>>> import numpy as np
>>> from numpy import linalg as LA
>>> np.set_printoptions(precision=2, suppress=True, linewidth=100)
>>> data = np.load("mat.npy")
>>> data
array([[ 3,  0,  0,  0],
       [ 0, -4,  0,  0],
       [ 0,  0, -1,  0],
       [ 0,  0,  0,  1]])
>>> # 4 blocks once reordered
>>> vec = np.array([1, 0, 1, 1])
>>> h1 = np.maximum(data @ vec, 0)
>>> np.tanh(data @ vec)
array([ 1.  ,  0.  , -0.76,  0.76])
>>> data.T @ h1
array([9, 0, 0, 1])
>>> data * (h1 > 1e-9)[:, None]
array([[3, 0, 0, 0],
       [0, 0, 0, 0],
       [0, 0, 0, 0],
       [0, 0, 0, 1]])
>>> data @ data.T
array([[ 9,  0,  0,  0],
       [ 0, 16,  0,  0],
       [ 0,  0,  1,  0],
       [ 0,  0,  0,  1]])
>>> data[:, 2] @ data[:, 1]
np.int64(0)
>>> LA.svd(data, compute_uv=False)
array([4., 3., 1., 1.])
>>> LA.pinv(data)
array([[ 0.33,  0.  ,  0.  ,  0.  ],
       [ 0.  , -0.25,  0.  ,  0.  ],
       [ 0.  ,  0.  , -1.  ,  0.  ],
       [ 0.  ,  0.  ,  0.  ,  1.  ]])
>>> data.T @ data
array([[ 9,  0,  0,  0],
       [ 0, 16,  0,  0],
       [ 0,  0,  1,  0],
       [ 0,  0,  0,  1]])
>>> vals, vecs = LA.eigh(data)
>>> vec = np.array([-2, 2, -1, 2])
>>> vec @ data @ vec
np.int64(-1)
>>> np.abs(data).sum(axis=1).max(), np.abs(vals).max()
(np.int64(4), np.float64(4.0))
>>> (np.sign(vecs[:, -1].round(6)) == np.sign(vecs[0, -1].round(6))).astype(int)
array([1, 0, 0, 0])
>>> round(vec @ data @ vec / (vec @ vec), 2), vals[0], vals[-1]
(np.float64(-0.08), np.float64(-4.0), np.float64(3.0))
>>> m1 = np.load("layer9.npy")
>>> m1
array([[0, 0, 0, 0],
       [0, 0, 0, 1],
       [0, 0, 0, 0],
       [0, 1, 0, 0]])
>>> # splits into 3 blocks
>>> proj = np.triu(np.array([[2, -2, 3, 0], [1, 0, 0, -1], [2, -2, 3, -3], [-2, 2, 0, 0]]), 1) + np.eye(4)
>>> other = proj @ m1 @ LA.inv(proj)
>>> other
array([[ 0.,  0.,  0., -2.],
       [ 0., -1.,  0.,  0.],
       [ 0., -3.,  0., -3.],
       [ 0.,  1.,  0.,  1.]])
>>> proj @ m1 - m1 @ proj
array([[ 0.,  0.,  0., -2.],
       [ 0., -1.,  0.,  0.],
       [ 0., -3.,  0.,  0.],
       [ 0.,  0.,  0.,  1.]])
>>> vec = np.array([2, -1, 1, 1])
>>> LA.norm(m1 @ vec) <= LA.norm(m1, 2) * LA.norm(vec) + 1e-9
np.True_
>>> m1 @ np.eye(4)[1]
array([0., 0., 0., 1.])
>>> np.sign((m1 @ vec).round(6))
array([ 0,  1,  0, -1])
>>> np.einsum("ij,j->i", m1, vec)
array([ 0,  1,  0, -1])
>>> (m1 @ vec).argmax()
np.int64(1)
>>> m1 @ vec
array([ 0,  1,  0, -1])
>>> proj = np.triu(np.array([[0, 0, 1, 0], [2, 0, 2, 1], [0, 0, 2, 0], [1, 1, 1, 0]]), 1) + np.eye(4)
>>> other = proj @ data @ LA.inv(proj)
>>> np.round(LA.det(other), 2)
np.float64(12.0)
>>> proj @ data - data @ proj
array([[ 0.,  0., -4.,  0.],
       [ 0.,  0.,  6.,  5.],
       [ 0.,  0.,  0.,  0.],
       [ 0.,  0.,  0.,  0.]])
>>> other
array([[ 3.,  0., -4.,  0.],
       [ 0., -4.,  6.,  5.],
       [ 0.,  0., -1.,  0.],
       [ 0.,  0.,  0.,  1.]])
>>> feats = np.loadtxt("a.csv", delimiter=",")
>>> feats
array([[  1.,  -3.,   9., -27.],
       [  1.,  -2.,   4.,  -8.],
       [  1.,  -1.,   1.,  -1.],
       [  1.,   0.,   0.,   0.]])
>>> # row 0 is much longer than the rest
>>> proj = np.triu(np.array([[1, 1, -2, 2], [1, 2, 2, -2], [2, -2, -1, 1], [-2, 2, 2, -1]]), 1) + np.eye(4)
>>> other = proj @ feats @ LA.inv(proj)
>>> other
array([[  2.,  -5.,  25., -72.],
       [  1.,  -5.,  18., -40.],
       [  2.,  -3.,  11., -22.],
       [  1.,  -1.,   4.,  -8.]])
>>> proj @ feats - feats @ proj
array([[  1.,  -1.,  10., -23.],
       [  0.,  -3.,   8., -12.],
       [  1.,  -1.,   4.,  -5.],
       [  0.,  -1.,   2.,  -2.]])
>>> round(float(LA.det(other)), 2)
12.0
>>> np.round(np.poly(other), 2) + 0
array([ 1.,  0., 22., 10., 12.])
>>> LA.matrix_rank(other)
np.int64(4)
>>> np.trace(other), np.trace(feats)
(np.float64(0.0), np.float64(0.0))
>>> (other - other.T) / 2
array([[  0. ,  -3. ,  11.5, -36.5],
       [  3. ,   0. ,  10.5, -19.5],
       [-11.5, -10.5,   0. , -13. ],
       [ 36.5,  19.5,  13. ,   0. ]])
>>> other @ other
array([[-23.,  12., -53.,  82.],
       [ -7.,   6., -27.,  52.],
       [  1.,  -6.,  29., -90.],
       [  1.,  -4.,  19., -56.]])
>>> round(np.abs(LA.eigvals(other)).max(), 2)
np.float64(4.66)
>>> LA.matrix_power(other, 3)
array([[ -58.,  132., -614., 1686.],
       [ -10.,   34., -156.,  442.],
       [ -36.,   28., -124.,  250.],
       [ -20.,   14.,  -62.,  118.]])
>>> np.sort(np.abs(LA.eigvals(other)))
array([0.74, 0.74, 4.66, 4.66])
>>> other = LA.inv(feats)
>>> np.round(LA.inv(other), 2) + 0
array([[  1.,  -3.,   9., -27.],
       [  1.,  -2.,   4.,  -8.],
       [  1.,  -1.,   1.,  -1.],
       [  1.,   0.,   0.,   0.]])
>>> other.round(2) + 0
array([[ 0.  ,  0.  ,  0.  ,  1.  ],
       [-0.33,  1.5 , -3.  ,  1.83],
       [-0.5 ,  2.  , -2.5 ,  1.  ],
       [-0.17,  0.5 , -0.5 ,  0.17]])
>>> def softmax(z):
...     e = np.exp(z - z.max(axis=-1, keepdims=True))
...     return e / e.sum(axis=-1, keepdims=True)
... 
>>> softmax(feats).sum(axis=1)
array([1., 1., 1., 1.])
>>> np.round(softmax(10 * feats[3]), 2) + 0
array([1., 0., 0., 0.])
>>> att = feats @ feats.T / np.sqrt(4)
>>> softmax(att)[3] @ feats
array([ 1. , -1.5,  3.5, -9. ])
>>> softmax(att).round(6).argmax(axis=1)
array([0, 0, 0, 0])
>>> U, sig, VT = LA.svd(feats)
>>> np.argmax(sig[:-1] / (sig[1:] + 1e-6)) + 1
np.int64(1)
>>> other = U[:, :1] @ np.diag(sig[:1]) @ VT[:1]
>>> np.round(np.abs(feats - other).max(), 2)
np.float64(1.03)
>>> round(float(LA.norm(feats - other, 2)), 2), round(float(sig[1]), 2)
(2.24, 2.24)
>>> arr = np.array([[-2.29, -10.29, 7.63],
...     [-4.54, 2.85, -0.81],
...     [-3.88, -6.3, 1.3],
...     [4.38, -2.73, -2.31],
...     [-2.41, -18.84, 7.0],
...     [-2.57, -4.96, 6.93],
...     [7.19, 2.43, 0.31],
...     [6.95, 16.03, 1.06],
...     [-7.32, -0.61, 1.85],
...     [3.27, 9.46, 0.4],
...     [-1.82, -20.67, -5.88],
...     [-10.58, 11.22, -6.18]])
>>> arr
array([[ -2.29, -10.29,   7.63],
       [ -4.54,   2.85,  -0.81],
       [ -3.88,  -6.3 ,   1.3 ],
       [  4.38,  -2.73,  -2.31],
       [ -2.41, -18.84,   7.  ],
       [ -2.57,  -4.96,   6.93],
       [  7.19,   2.43,   0.31],
       [  6.95,  16.03,   1.06],
       [ -7.32,  -0.61,   1.85],
       [  3.27,   9.46,   0.4 ],
       [ -1.82, -20.67,  -5.88],
       [-10.58,  11.22,  -6.18]])
>>> vec = np.array([-3, -2, -3])
>>> y = arr @ vec
>>> LA.solve(arr.T @ arr, arr.T @ y)
array([-3., -2., -3.])
>>> rng = np.random.default_rng(77238)
>>> y = y + 0.3 * rng.normal(size=12)
>>> y
array([  4.03,  10.56,  20.64,  -0.82,  24.  ,  -3.38, -27.67, -55.66,  17.72, -29.55,  64.53,
        28.05])
>>> b, *_ = LA.lstsq(arr, y)
>>> b
array([-3.01, -1.99, -3.02])
>>> Xc = (arr - arr.mean(axis=0)) / arr.std(axis=0)
>>> np.argwhere(np.abs(Xc) > 2)
array([], shape=(0, 2), dtype=int64)
>>> Xc.std(axis=0)
array([1., 1., 1.])
>>> b = LA.lstsq(np.delete(Xc, 2, axis=1), Xc[:, 2])[0]
>>> np.round(1 - np.var(Xc[:, 2] - np.delete(Xc, 2, axis=1) @ b), 2)
np.float64(0.09)
>>> np.abs(b).argmax()
np.int64(1)
>>> b
array([ 0.14, -0.3 ])
>>> cov = arr.T @ arr
>>> LA.matrix_rank(cov)
np.int64(3)
>>> cov
array([[ 352.03,  164.45,    9.81],
       [ 164.45, 1446.56, -176.36],
       [   9.81, -176.36,  240.49]])
>>> J = np.load("out7.npy")
>>> J
array([[-0.96,  0.2 ,  0.22],
       [-0.26, -0.24, -0.94],
       [-0.13, -0.95,  0.28]])
>>> # columns are unit length and at right angles
>>> U, sig, VT = LA.svd(J, full_matrices=False)
>>> np.round(U.T @ J @ VT.T, 2) + 0
array([[1., 0., 0.],
       [0., 1., 0.],
       [0., 0., 1.]])
>>> sig / sig[0]
array([1., 1., 1.])
>>> np.cumsum(sig ** 2) / np.sum(sig ** 2)
array([0.33, 0.67, 1.  ])
>>> sig
array([1., 1., 1.])
>>> vec = np.array([1, 2, 2, -1])
>>> y = feats @ vec
>>> y
array([40., 13.,  2.,  1.])
>>> np.round(LA.solve(feats.T, feats[2]), 2) + 0
array([0., 0., 1., 0.])
>>> LA.solve(feats, feats[:, 3])
array([ 0.,  0., -0.,  1.])
